$ python3 -q
>>> import numpy as np
>>> np.set_printoptions(precision=4, suppress=True, linewidth=200, floatmode="fixed")
>>> A = np.loadtxt("x.csv", delimiter=",")
>>> A
array([[-4.3411,  3.4108,  3.6538],
       [-3.9755,  0.3316,  3.6890],
       [-6.4381,  1.1110,  2.5265],
       [-5.9721,  1.6258,  1.4121],
       [-2.5612, -3.2884, -0.8326],
       [-5.6183,  0.8269,  2.4784],
       [-3.7839,  1.6200,  3.4417],
       [-0.2492, -2.4647, -2.1054],
       [-0.9438, -2.1104, -1.4041],
       [-5.3430,  2.5617,  4.7363],
       [-0.6854, -2.8152, -0.6246],
       [-6.5938,  0.4703,  2.3684],
       [-4.8439,  1.2380,  2.2554],
       [-5.3177,  1.3537,  1.8649],
       [-1.2484, -2.4713, -2.4509],
       [ 0.7039, -1.6431, -0.0435],
       [-2.1900, -2.4269, -1.5173],
       [-1.3855, -0.5385, -2.6630],
       [-5.6724,  0.7985,  4.1275],
       [-5.5703,  2.5760,  2.0887],
       [-1.6645, -1.2595, -2.2839]])
>>> gram = np.cov(A, rowvar=False)
>>> np.linalg.eigvalsh(gram)[::-1]
array([13.2995,  1.2102,  0.8234])
>>> m1 = np.array([[5, 8, 5, 8], [5, 5, 5, 5], [5, 8, 5, 8], [5, 5, 5, 5]])
>>> U, sig, vt = np.linalg.svd(m1)
>>> evecs = vt[:(sig > 1e-8).sum()]
>>> rng = np.random.default_rng(22990)
>>> vec = m1[1] + -3 * m1[2] + rng.integers(2) * np.eye(4)[2]
>>> vec
array([-10.0000, -19.0000, -10.0000, -19.0000])
>>> np.allclose(evecs.T @ evecs @ vec, vec)
True
>>> np.round(evecs.T @ evecs, 4) + 0
array([[0.5000, 0.0000, 0.5000, 0.0000],
       [0.0000, 0.5000, 0.0000, 0.5000],
       [0.5000, 0.0000, 0.5000, 0.0000],
       [0.0000, 0.5000, 0.0000, 0.5000]])
>>> round(float(np.linalg.norm(m1, 2) / np.linalg.norm(m1)), 4)
0.9941
>>> [round(float(x), 4) for x in np.linalg.svd(m1, compute_uv=False)[:3]]
[23.4403, 2.5597, 0.0]
>>> np.linalg.matrix_rank(m1, rtol=0.1)
np.int64(2)
>>> F = np.loadtxt("case0.csv", delimiter=",")
>>> F
array([[ 0.3090,  0.9511,  0.0000,  0.0000],
       [-0.9511,  0.3090,  0.0000,  0.0000],
       [ 0.0000,  0.0000,  1.0000,  0.0000],
       [ 0.0000,  0.0000,  0.0000,  1.0000]])
>>> np.flatnonzero(np.linalg.matrix_power((F != 0) + (F.T != 0) + np.eye(4), 4)[0])
array([0, 1])
>>> (F != 0).astype(int)
array([[1, 1, 0, 0],
       [1, 1, 0, 0],
       [0, 0, 1, 0],
       [0, 0, 0, 1]])
>>> A2 = A / np.sqrt((A ** 2).mean(axis=1, keepdims=True))
>>> A2[16]
array([-1.0525, -1.1664, -0.7292])
>>> np.linalg.matrix_rank(A - A.mean(axis=1, keepdims=True))
np.int64(2)
>>> np.linalg.norm(A2, axis=1)
array([1.7321, 1.7321, 1.7321, 1.7321, 1.7321, 1.7321, 1.7321, 1.7321, 1.7321, 1.7321, 1.7321, 1.7321, 1.7321, 1.7321, 1.7321, 1.7321, 1.7321, 1.7321, 1.7321, 1.7321, 1.7321])
